In [1]: import numpy as np

In [2]: from numpy import linalg as LA

In [3]: np.set_printoptions(suppress=True, linewidth=160)

In [4]: rnd = lambda a: np.round(a, 3) + 0

In [5]: M = np.array([[-3, -6, -2, 6, -6, -5],
   ...:     [0, 0, 0, 0, 0, 0],
   ...:     [-6, -12, -4, 12, -12, -10],
   ...:     [-7, -7, 4, 4, -17, -12],
   ...:     [-4, -1, 6, -2, -11, -7]])

In [6]: M
Out[6]: 
array([[ -3,  -6,  -2,   6,  -6,  -5],
       [  0,   0,   0,   0,   0,   0],
       [ -6, -12,  -4,  12, -12, -10],
       [ -7,  -7,   4,   4, -17, -12],
       [ -4,  -1,   6,  -2, -11,  -7]])

In [7]: W1 = np.array([[1, 2], [0, 3], [4, 3], [1, 0], [1, 0], [5, 5]])

In [8]: beta = np.array([-1, 1])

In [9]: act = np.maximum(M @ W1 + beta, 0)

In [10]: act
Out[10]: 
array([[0, 0],
       [0, 1],
       [0, 0],
       [0, 0],
       [0, 0]])

In [11]: Z = np.array([[2, 2], [2, 0]])

In [12]: W1 @ Z
Out[12]: 
array([[ 6,  2],
       [ 6,  0],
       [14,  8],
       [ 2,  2],
       [ 2,  2],
       [20, 10]])

In [13]: U, s, VT = LA.svd(M)

In [14]: V = VT[:(s > 1e-8).sum()]

In [15]: rng = np.random.default_rng(975)

In [16]: vec = M[3] + -3 * M[0] + rng.integers(2) * np.eye(6)[3]

In [17]: vec
Out[17]: array([  2.,  11.,  10., -13.,   1.,   3.])

In [18]: LA.matrix_rank(np.vstack([M, vec]))
Out[18]: np.int64(3)

In [19]: np.allclose(M[:-1].T @ LA.lstsq(M[:-1].T, M[-1])[0], M[-1])
Out[19]: True

In [20]: LA.lstsq(M[:-1].T, M[-1])[2]
Out[20]: np.int32(2)

In [21]: r = LA.matrix_rank(M)

In [22]: r
Out[22]: np.int64(2)

In [23]: N = LA.svd(M)[2][r:].T

In [24]: np.allclose(M @ N, 0)
Out[24]: True

In [25]: [int(LA.matrix_rank(np.delete(M, i, axis=0))) for i in range(5)]
Out[25]: [2, 2, 2, 2, 2]

In [26]: [int(LA.matrix_rank(M[:i])) for i in range(1, len(M) + 1)]
Out[26]: [1, 1, 1, 2, 2]

In [27]: rnd(LA.norm(M[1] - M[3]))
Out[27]: np.float64(23.728)

In [28]: rnd(LA.norm(M, "nuc"))
Out[28]: np.float64(50.499)

In [29]: rnd(LA.norm(M, 1)), rnd(LA.norm(M, np.inf))
Out[29]: (np.float64(46.0), np.float64(56.0))

In [30]: rnd(LA.norm(M) ** 2 / LA.norm(M, 2) ** 2)
Out[30]: np.float64(1.153)

In [31]: X = np.load("a.npy")

In [32]: X
Out[32]: 
array([[ 0,  0, -2, -1,  0, -3,  5],
       [ 0,  0,  1, -3,  0,  1,  3],
       [ 2, -1,  0,  2, -1, -5,  5],
       [ 1,  3, -2,  0,  0,  2, -3],
       [ 0,  0,  1,  0,  0,  1, -1],
       [ 3, -1,  5, -2, -1,  0,  5],
       [-5, -3, -5,  3,  1, -5,  0]])

In [33]: U, s, VT = LA.svd(X)

In [34]: rnd(s)
Out[34]: array([11.618, 11.618,  4.358,  4.358,  0.157,  0.157,  0.   ])

In [35]: Y = U[:, :6] @ np.diag(s[:6]) @ VT[:6]

In [36]: rnd(LA.norm(X - Y) / LA.norm(X))
Out[36]: np.float64(0.0)

In [37]: LA.matrix_rank(X, rtol=0.05)
Out[37]: np.int64(4)

In [38]: data = np.array([[3, 2, -2, -5, -1, 4, 2],
    ...:     [2, -4, 4, -1, 1, 4, 2],
    ...:     [1, 2, 2, 0, 5, -5, -3],
    ...:     [4, -2, 2, -4, -2, -3, 1],
    ...:     [5, -3, 4, -3, -2, -5, -1],
    ...:     [7, -6, 6, -7, 1, 12, 6]])

In [39]: U, s, VT = LA.svd(data)

In [40]: V = VT[:(s > 1e-8).sum()]

In [41]: vec = data[0] + -3 * data[2] + rng.integers(2) * np.eye(7)[6]

In [42]: vec
Out[42]: array([  0.,  -4.,  -8.,  -5., -16.,  19.,  11.])

In [43]: LA.matrix_rank(np.vstack([data, vec]))
Out[43]: np.int64(5)

In [44]: np.allclose(V.T @ V @ vec, vec)
Out[44]: True

In [45]: mat = np.loadtxt("run18.csv", delimiter=",")

In [46]: rnd(mat)
Out[46]: 
array([[-2.182,  1.691,  0.101,  4.283],
       [ 2.917, -2.963, -0.437, -1.354],
       [ 7.92 , -0.545,  2.029, -3.891],
       [-0.762,  0.142, -0.157,  2.605],
       [ 1.692, -4.329, -1.372, -1.064],
       [ 1.566,  2.266,  1.418,  1.853],
       [-2.672, -2.385, -1.786,  2.886],
       [-0.128,  3.869,  1.622,  3.75 ],
       [ 0.093,  1.669,  0.742,  2.649],
       [-0.286,  3.074,  1.236,  3.522],
       [-1.143,  4.408,  1.563,  4.706],
       [ 0.139, -6.423, -2.713, -0.852],
       [ 1.189, -2.518, -0.739,  0.072],
       [ 0.793, -4.948, -1.894, -0.687],
       [ 0.201, -4.539, -1.888, -0.089],
       [-3.719, -1.268, -1.606,  4.113],
       [ 3.151, -1.176,  0.396, -0.755],
       [-2.576, -3.498, -2.235,  2.341],
       [ 0.303, -1.512, -0.561,  1.135],
       [ 0.764, -0.196,  0.134,  1.371]])

In [47]: U, s, VT = LA.svd(mat)

In [48]: rnd(s)
Out[48]: array([16.596, 13.52 ,  6.592,  0.   ])

In [49]: np.argmax(s[:-1] / (s[1:] + 1e-6)) + 1
Out[49]: np.int64(3)

In [50]: Y = U[:, :3] @ np.diag(s[:3]) @ VT[:3]

In [51]: LA.matrix_rank(mat, rtol=0.05)
Out[51]: np.int64(3)

In [52]: rnd(np.abs(mat - Y).max())
Out[52]: np.float64(0.0)

In [53]: LA.matrix_rank(Y)
Out[53]: np.int64(3)

In [54]: z = mat[:, 0] > np.median(mat[:, 0])

In [55]: r0 = mat[z].mean(axis=0) - mat[~z].mean(axis=0)

In [56]: rnd(r0)
Out[56]: array([ 3.373, -2.174,  0.032, -3.341])

In [57]: (((mat - mat.mean(axis=0)) @ r0 > 0) == z).mean()
Out[57]: np.float64(0.85)

In [58]: np.argsort(-np.abs(r0).round(6), kind="stable")
Out[58]: array([0, 3, 1, 2])

In [59]: Xs = mat - mat.mean(axis=0)

In [60]: U, s, VT = LA.svd(Xs, full_matrices=False)

In [61]: LA.matrix_rank(Xs)
Out[61]: np.int64(2)

In [62]: rnd((s ** 2).sum() ** 2 / (s ** 4).sum())
Out[62]: np.float64(1.891)

In [63]: np.searchsorted(np.cumsum(s ** 2) / (s ** 2).sum(), 0.9) + 1
Out[63]: np.int64(2)

In [64]: rnd(s)
Out[64]: array([16.581, 12.978,  0.   ,  0.   ])

In [65]: gram = np.cov(mat, rowvar=False)

In [66]: gram.shape
Out[66]: (4, 4)

In [67]: rnd(mat.std(axis=0))
Out[67]: array([2.459, 3.   , 1.411, 2.265])

In [68]: np.argwhere(np.triu(np.abs(np.corrcoef(mat.T)) > 0.8, 1))
Out[68]: 
array([[0, 3],
       [1, 2]])

In [69]: rnd(np.corrcoef(mat[:, 1], mat[:, 2])[0, 1])
Out[69]: np.float64(0.868)

In [70]: rnd(gram)
Out[70]: 
array([[ 6.367, -0.672,  1.531, -4.836],
       [-0.672,  9.473,  3.868,  4.54 ],
       [ 1.531,  3.868,  2.095,  0.564],
       [-4.836,  4.54 ,  0.564,  5.4  ]])

In [71]: rnd(LA.eigvalsh(gram)[::-1])
Out[71]: array([14.47 ,  8.865,  0.   ,  0.   ])

In [72]: r = LA.matrix_rank(mat)

In [73]: r
Out[73]: np.int64(3)

In [74]: N = LA.svd(mat)[2][r:].T

In [75]: [int(LA.matrix_rank(mat[:, :j + 1])) for j in range(4)]
Out[75]: [1, 2, 2, 3]

In [76]: [int(LA.matrix_rank(np.delete(mat, i, axis=0))) for i in range(20)]
Out[76]: [3, 3, 3, 3, 3, 3, 3, 3, 3, 3, 3, 3, 3, 3, 3, 3, 3, 3, 3, 3]

In [77]: rnd(N[:, 0] / N[np.abs(N[:, 0]).round(6).argmax(), 0])
Out[77]: array([-0.286, -0.429,  1.   ,  0.   ])

In [78]: [int(LA.matrix_rank(mat[:i])) for i in range(1, len(mat) + 1)]
Out[78]: [1, 2, 3, 3, 3, 3, 3, 3, 3, 3, 3, 3, 3, 3, 3, 3, 3, 3, 3, 3]

In [79]: feats = np.array([[-1.0, 0.0, 0.0, 0.0],
    ...:     [0.0, 15.0, 12.0, -8.0],
    ...:     [0.0, 12.0, 8.0, -6.0],
    ...:     [0.0, -8.0, -6.0, 3.0]])

In [80]: Q, r_ = LA.qr(feats)

In [81]: rnd(r_)
Out[81]: 
array([[ -1.   ,   0.   ,   0.   ,   0.   ],
       [  0.   , -20.809, -15.57 ,  10.38 ],
       [  0.   ,   0.   ,   1.249,  -0.299],
       [  0.   ,   0.   ,   0.   ,  -1.077]])

In [82]: abs(r_[0, 0]), rnd(LA.norm(feats[:, 0]))
Out[82]: (np.float64(1.0), np.float64(1.0))

In [83]: Q.shape, r_.shape
Out[83]: ((4, 4), (4, 4))

In [84]: rnd(np.trace(Q @ Q.T))
Out[84]: np.float64(4.0)

In [85]: U, s, VT = LA.svd(r_)

In [86]: np.argmax(s[:-1] / (s[1:] + 1e-6)) + 1
Out[86]: np.int64(1)

In [87]: Y = U[:, :1] @ np.diag(s[:1]) @ VT[:1]

In [88]: LA.matrix_rank(Y)
Out[88]: np.int64(1)

In [89]: np.abs(r_ - Y).max()
Out[89]: np.float64(1.0)

In [90]: rnd(LA.norm(r_ - Y) / LA.norm(r_))
Out[90]: np.float64(0.062)

In [91]: rnd(LA.norm(r_ - Y, 2)), s[1]
Out[91]: (np.float64(1.0), np.float64(1.0))

In [92]: def softmax(z):
    ...:     e = np.exp(z - z.max(axis=-1, keepdims=True))
    ...:     return e / e.sum(axis=-1, keepdims=True)
    ...: 

In [93]: softmax(feats).sum(axis=1)
Out[93]: array([1., 1., 1., 1.])

In [94]: rnd(softmax(feats[0]))
Out[94]: array([0.109, 0.297, 0.297, 0.297])

In [95]: S = feats @ feats.T / np.sqrt(4)

In [96]: rnd(softmax(S)[0] @ feats)
Out[96]: array([-0.355,  4.087,  3.012, -2.366])

In [97]: K = np.load("x.npy")

In [98]: K
Out[98]: 
array([[-0.7,  0.3,  0.9,  0.4,  0.6, -0.7],
       [ 1.1,  0.6,  0.7,  1.3, -0.4,  3.3],
       [-1.6,  1.5,  1.6, -1. , -0.1, -0.9],
       [-0.8,  1.1, -1.6, -1.4,  0.5,  0.8],
       [-0.4,  0. , -0.5, -0.2,  1. , -0.2],
       [ 0.6,  1.1,  0.6, -1.2, -1.5,  0.3],
       [ 0.1,  0.5,  0. , -1.3,  0.1,  1.8]])

In [99]: Y = np.c_[K[:, :2] @ np.array([[2, 0], [-1, 1]]), np.array([5, 1, 1, -2, 1, -3, -1])]

In [100]: rnd(Y)
Out[100]: 
array([[-1.7,  0.3,  5. ],
       [ 1.6,  0.6,  1. ],
       [-4.7,  1.5,  1. ],
       [-2.7,  1.1, -2. ],
       [-0.8,  0. ,  1. ],
       [ 0.1,  1.1, -3. ],
       [-0.3,  0.5, -1. ]])

In [101]: rnd(LA.norm(LA.qr(K)[0].T @ Y, axis=0) ** 2 / ((Y ** 2).sum(axis=0) + 1e-12))
Out[101]: array([1.   , 1.   , 0.924])
